$ python -q
>>> import numpy as np
>>> np.set_printoptions(suppress=True, linewidth=160)
>>> feats = np.load("m.npy")
>>> print(feats)
[[ 1  0  0  0  0  0  0  0  0  0  0  0]
 [ 3  1  0  0  0  0  0  0  0  0  0  0]
 [ 1 -2  1  0  0  0  0  0  0  0  0  0]
 [-2  0  3  1  0  0  0  0  0  0  0  0]
 [ 2  1  2 -1  1  0  0  0  0  0  0  0]
 [-3 -3 -2 -2  0  1  0  0  0  0  0  0]
 [ 3  0 -3  0  1  2  1  0  0  0  0  0]
 [ 3  1  0  2  0  1 -2  1  0  0  0  0]
 [-3 -1  2  0  1 -1 -3  2  1  0  0  0]
 [-1  1 -2  3  3 -3 -1 -1  3  1  0  0]
 [ 2 -2 -1  2 -1  0 -3  3  2  2  1  0]
 [ 3 -1 -2  3 -1  1 -3  3  0  0  2  1]]
>>> rng = np.random.default_rng(28)
>>> lab = rng.permutation(12)
>>> lab
array([10,  9,  6,  4,  5,  3, 11,  1,  7,  2,  0,  8])
>>> A2 = feats[lab][:, lab]
>>> np.round(np.sort(np.abs(np.linalg.eigvals(A2))), 3)
array([1., 1., 1., 1., 1., 1., 1., 1., 1., 1., 1., 1.])
>>> np.allclose(A2, feats)
False
>>> round(float(np.linalg.det(A2)), 3), round(float(np.linalg.det(feats[lab])), 3)
(1.0, -1.0)
>>> Uu, sv, VT = np.linalg.svd(feats)
>>> sv.round(3) + 0
array([10.264,  8.088,  6.59 ,  6.187,  3.133,  2.559,  2.041,  1.577,  1.11 ,  0.509,  0.119,  0.   ])
>>> A2 = Uu[:, :11] @ np.diag(sv[:11]) @ VT[:11]
>>> np.round(np.linalg.norm(feats - A2, 2), 3), round(float(sv[11]), 3)
(np.float64(0.0), 0.0)
>>> round(float(np.linalg.norm(feats - A2) / np.linalg.norm(feats)), 3)
0.0
>>> print(round(np.linalg.norm(feats, 2) / np.linalg.norm(feats), 3))
0.617
>>> np.linalg.cond(feats) > 100
np.True_
>>> print([round(float(x), 3) for x in np.linalg.svd(feats, compute_uv=False)[:3]])
[10.264, 8.088, 6.59]
>>> print(np.prod(np.diag(feats)), round(np.linalg.det(feats), 3))
1 1.0
>>> A2 = feats / np.linalg.norm(feats, axis=1, keepdims=True)
>>> gram = A2 @ A2.T
>>> np.round(np.linalg.norm(A2, axis=1), 3)
array([1., 1., 1., 1., 1., 1., 1., 1., 1., 1., 1., 1.])
>>> (np.abs(gram) > 0.9).astype(int)
array([[1, 1, 0, 0, 0, 0, 0, 0, 0, 0, 0, 0],
       [1, 1, 0, 0, 0, 0, 0, 0, 0, 0, 0, 0],
       [0, 0, 1, 0, 0, 0, 0, 0, 0, 0, 0, 0],
       [0, 0, 0, 1, 0, 0, 0, 0, 0, 0, 0, 0],
       [0, 0, 0, 0, 1, 0, 0, 0, 0, 0, 0, 0],
       [0, 0, 0, 0, 0, 1, 0, 0, 0, 0, 0, 0],
       [0, 0, 0, 0, 0, 0, 1, 0, 0, 0, 0, 0],
       [0, 0, 0, 0, 0, 0, 0, 1, 0, 0, 0, 0],
       [0, 0, 0, 0, 0, 0, 0, 0, 1, 0, 0, 0],
       [0, 0, 0, 0, 0, 0, 0, 0, 0, 1, 0, 0],
       [0, 0, 0, 0, 0, 0, 0, 0, 0, 0, 1, 0],
       [0, 0, 0, 0, 0, 0, 0, 0, 0, 0, 0, 1]])
>>> X = np.load("mat.npy")
>>> print(X)
[[  0.4  -1.2   0.4   0.5   0.2  -0.7   0.4   0.2   0.7   8.    2.1  -1.1   0.6]
 [  1.4   0.6   0.3  -0.3  -1.7   0.4   1.8  -0.7  -0.2  12.    2.4  -0.7   0. ]
 [  1.7  -0.8  -1.1  -0.5  -0.3  -0.4   1.1   0.6   0.2   8.    1.2   0.1  -0.6]
 [  0.3   1.6   0.1  -1.1  -0.6  -2.1   0.4   1.3  -0.6  56.    0.8   0.   -0.8]
 [ -0.3  -1.2  -0.8  -0.5  -1.1  -0.3  -0.8  -0.2  -0.6 -12.   -1.2   0.4  -1.2]]
>>> Uu, sv, VT = np.linalg.svd(X, full_matrices=False)
>>> np.round(np.abs(VT[0]), 3)
array([0.015, 0.027, 0.004, 0.017, 0.012, 0.033, 0.018, 0.021, 0.006, 0.998, 0.032, 0.006, 0.009])
>>> sv.round(3)
array([59.731,  4.483,  3.008,  2.441,  1.585])
>>> np.round(np.cumsum(sv ** 2) / np.sum(sv ** 2), 3)
array([0.99 , 0.995, 0.998, 0.999, 1.   ])
>>> np.round(sv / sv[0], 3)
array([1.   , 0.075, 0.05 , 0.041, 0.027])
>>> np.round(Uu.T @ X @ VT.T, 3) + 0
array([[59.731,  0.   ,  0.   ,  0.   ,  0.   ],
       [ 0.   ,  4.483,  0.   ,  0.   ,  0.   ],
       [ 0.   ,  0.   ,  3.008,  0.   ,  0.   ],
       [ 0.   ,  0.   ,  0.   ,  2.441,  0.   ],
       [ 0.   ,  0.   ,  0.   ,  0.   ,  1.585]])
>>> np.allclose(Uu * sv @ VT, X)
True
>>> np.round(Uu.T @ Uu, 3) + 0
array([[1., 0., 0., 0., 0.],
       [0., 1., 0., 0., 0.],
       [0., 0., 1., 0., 0.],
       [0., 0., 0., 1., 0.],
       [0., 0., 0., 0., 1.]])
>>> Uu.shape, sv.shape, VT.shape
((5, 5), (5,), (5, 13))
>>> gram = X.T @ X
>>> print(np.round(np.linalg.eigvalsh(gram)[::-1], 3) + 0)
[3567.754   20.096    9.048    5.96     2.511    0.       0.       0.       0.       0.       0.       0.       0.   ]
>>> np.allclose(gram, gram.T)
True
>>> print(round(np.trace(gram), 3), (X ** 2).sum())
3605.37 3605.37
>>> print(np.linalg.matrix_rank(gram))
5
>>> J = np.load("run13.npy")
>>> print(J)
[[ 1.2   -1.5    0.8   -0.9    1.7   -0.8    2.6    0.9   -0.8  ]
 [ 1.     0.4    1.4    0.6   -0.7   -0.9   -0.1   -0.1    1.6  ]
 [ 1.2   -0.4    2.1    0.8    0.3    0.4    1.5    0.8   -0.2  ]
 [ 0.1   -0.6   -0.4   -0.4   -0.5    0.    -0.7   -1.8   -1.1  ]
 [-0.4    0.6    0.    -0.5    2.2    0.8   -1.7   -1.5   -0.6  ]
 [-0.3   -0.3    0.9    0.8   -0.9    0.5    0.1   -1.7    0.7  ]
 [ 0.7   -0.5    0.1    0.1    0.     0.3   -0.7    0.7    2.1  ]
 [-1.     1.4   -1.3   -0.3   -0.3   -0.3    0.1    1.7    1.6  ]
 [ 0.     0.4   -0.5   -1.1   -2.6    0.7   -0.3   -1.2    0.3  ]
 [-0.316 -0.307  0.97   0.832 -0.944  0.47   0.101 -1.73   0.826]]
>>> lab = rng.permutation(9)
>>> A2 = J[:, lab] * rng.choice([-1, 1], 9)
>>> A2
array([[-1.7  ,  0.9  , -1.5  ,  0.8  ,  1.2  ,  0.9  ,  2.6  , -0.8  ,  0.8  ],
       [ 0.7  , -0.1  ,  0.4  , -1.6  ,  1.   , -0.6  , -0.1  , -0.9  ,  1.4  ],
       [-0.3  ,  0.8  , -0.4  ,  0.2  ,  1.2  , -0.8  ,  1.5  ,  0.4  ,  2.1  ],
       [ 0.5  , -1.8  , -0.6  ,  1.1  ,  0.1  ,  0.4  , -0.7  ,  0.   , -0.4  ],
       [-2.2  , -1.5  ,  0.6  ,  0.6  , -0.4  ,  0.5  , -1.7  ,  0.8  ,  0.   ],
       [ 0.9  , -1.7  , -0.3  , -0.7  , -0.3  , -0.8  ,  0.1  ,  0.5  ,  0.9  ],
       [-0.   ,  0.7  , -0.5  , -2.1  ,  0.7  , -0.1  , -0.7  ,  0.3  ,  0.1  ],
       [ 0.3  ,  1.7  ,  1.4  , -1.6  , -1.   ,  0.3  ,  0.1  , -0.3  , -1.3  ],
       [ 2.6  , -1.2  ,  0.4  , -0.3  ,  0.   ,  1.1  , -0.3  ,  0.7  , -0.5  ],
       [ 0.944, -1.73 , -0.307, -0.826, -0.316, -0.832,  0.101,  0.47 ,  0.97 ]])
>>> Uu, _, VT = np.linalg.svd(J.T @ A2)
>>> np.round(Uu @ VT, 3) + 0
array([[ 0.,  0.,  0.,  0.,  1.,  0.,  0.,  0.,  0.],
       [ 0.,  0.,  1.,  0.,  0.,  0.,  0.,  0.,  0.],
       [ 0.,  0.,  0.,  0.,  0.,  0.,  0.,  0.,  1.],
       [ 0.,  0.,  0.,  0.,  0., -1.,  0.,  0.,  0.],
       [-1.,  0.,  0.,  0.,  0.,  0.,  0.,  0.,  0.],
       [ 0.,  0.,  0.,  0.,  0.,  0.,  0.,  1.,  0.],
       [ 0.,  0.,  0.,  0.,  0.,  0.,  1.,  0.,  0.],
       [ 0.,  1.,  0.,  0.,  0.,  0.,  0.,  0.,  0.],
       [ 0.,  0.,  0., -1.,  0.,  0.,  0.,  0.,  0.]])
>>> lab
array([4, 7, 1, 8, 0, 3, 6, 5, 2])
>>> vec = np.array([2, -1, 0, -3, -1, -1, 3, -3, 3])
>>> np.round((A2 * vec).sum(axis=1), 3)
array([  3.8  ,  12.5  ,   7.2  ,  -4.3  , -12.3  ,   8.2  ,   2.3  ,   1.7  ,   1.7  ,   9.047])
>>> np.round(A2 @ np.ones(9), 3)
array([ 3.2  ,  0.2  ,  4.7  , -1.4  , -3.3  , -1.4  , -1.6  , -0.4  ,  2.5  , -1.526])
>>> print(np.round(np.einsum("ij,j->i", A2, vec), 3))
[  3.8    12.5     7.2    -4.3   -12.3     8.2     2.3     1.7     1.7     9.047]
>>> A2 @ np.eye(9)[5]
array([ 0.9  , -0.6  , -0.8  ,  0.4  ,  0.5  , -0.8  , -0.1  ,  0.3  ,  1.1  , -0.832])
>>> np.round(A2 @ vec, 3)
array([  3.8  ,  12.5  ,   7.2  ,  -4.3  , -12.3  ,   8.2  ,   2.3  ,   1.7  ,   1.7  ,   9.047])
>>> (A2 @ vec).argmax()
np.int64(1)
>>> print(np.round(A2 @ (2 * vec), 3))
[  7.6    25.     14.4    -8.6   -24.6    16.4     4.6     3.4     3.4    18.094]
>>> gram = feats.T @ feats
>>> gram
array([[ 69,  10, -16,  18,  -6,  15,  -8,  13,  -2,   3,   8,   3],
       [ 10,  23,   6,   3,   6,  -5,   9, -11,  -2,  -3,  -4,  -1],
       [-16,   6,  40,  -9,  -2,  -6,   2,  -3,  -6,  -4,  -5,  -2],
       [ 18,   3,  -9,  32,   3,  -6, -22,  14,  13,   7,   8,   3],
       [ -6,   6,  -2,   3,  14,  -9,   1,  -7,   8,   1,  -3,  -1],
       [ 15,  -5,  -6,  -6,  -9,  17,   3,   5, -10,  -3,   2,   1],
       [ -8,   9,   2, -22,   1,   3,  33, -25, -12,  -7,  -9,  -3],
       [ 13, -11,  -3,  14,  -7,   5, -25,  24,   5,   5,   9,   3],
       [ -2,  -2,  -6,  13,   8, -10, -12,   5,  14,   7,   2,   0],
       [  3,  -3,  -4,   7,   1,  -3,  -7,   5,   7,   5,   2,   0],
       [  8,  -4,  -5,   8,  -3,   2,  -9,   9,   2,   2,   5,   2],
       [  3,  -1,  -2,   3,  -1,   1,  -3,   3,   0,   0,   2,   1]])
>>> np.diag(gram)
array([69, 23, 40, 32, 14, 17, 33, 24, 14,  5,  5,  1])
>>> np.trace(gram), (feats ** 2).sum()
(np.int64(277), np.int64(277))
>>> np.allclose(gram, gram.T)
True
>>> r0 = np.array([-3, 1, 3])
>>> np.round(np.cross(J[1, :3], J[7, :3]), 3)
array([-2.48, -0.1 ,  1.8 ])
>>> np.round(np.convolve(J[1], r0), 3)
array([-3. , -0.2, -0.8,  0.8,  6.9,  3.8, -2.7, -2.5, -5.2,  1.3,  4.8])
>>> np.linalg.matrix_rank(J, rtol=0.1)
np.int64(8)
>>> np.round(np.abs(np.linalg.svd(J)[2][-1]), 3)
array([0.551, 0.29 , 0.537, 0.384, 0.118, 0.155, 0.28 , 0.242, 0.048])
>>> np.round(np.linalg.norm(J, 2) / np.linalg.norm(J), 3)
np.float64(0.577)
>>> arr = np.array([[-16, 4, 5, 5, 1, 0, 4, 3],
...     [0, -40, 0, 0, 5, 3, 2, 2],
...     [0, 1, 44, 4, 0, 2, 0, 3],
...     [2, 3, 5, 24, 5, 3, 3, 3],
...     [4, 5, 3, 5, -15, 4, 1, 0],
...     [1, 0, 3, 1, 5, 3, 1, 0],
...     [3, 4, 5, 4, 3, 5, 45, 0],
...     [1, 0, 4, 1, 0, 3, 3, -20]])
>>> vec = np.array([-1, -2, -2, 1, -1, 2, 2, -1])
>>> target = arr @ vec
>>> beta, lr = np.zeros(8), 1 / np.linalg.norm(arr, 2) ** 2
>>> for i in range(3):
...     beta -= lr * arr.T @ (arr @ beta - target)
...     if i % 1 == 0: print(i, round(np.linalg.norm(arr @ beta - target), 3))
... 
0 57.261
1 36.962
2 31.19
>>> beta.round(3)
array([ 0.029, -1.736, -1.747,  0.424,  0.133,  0.426,  2.076, -0.445])
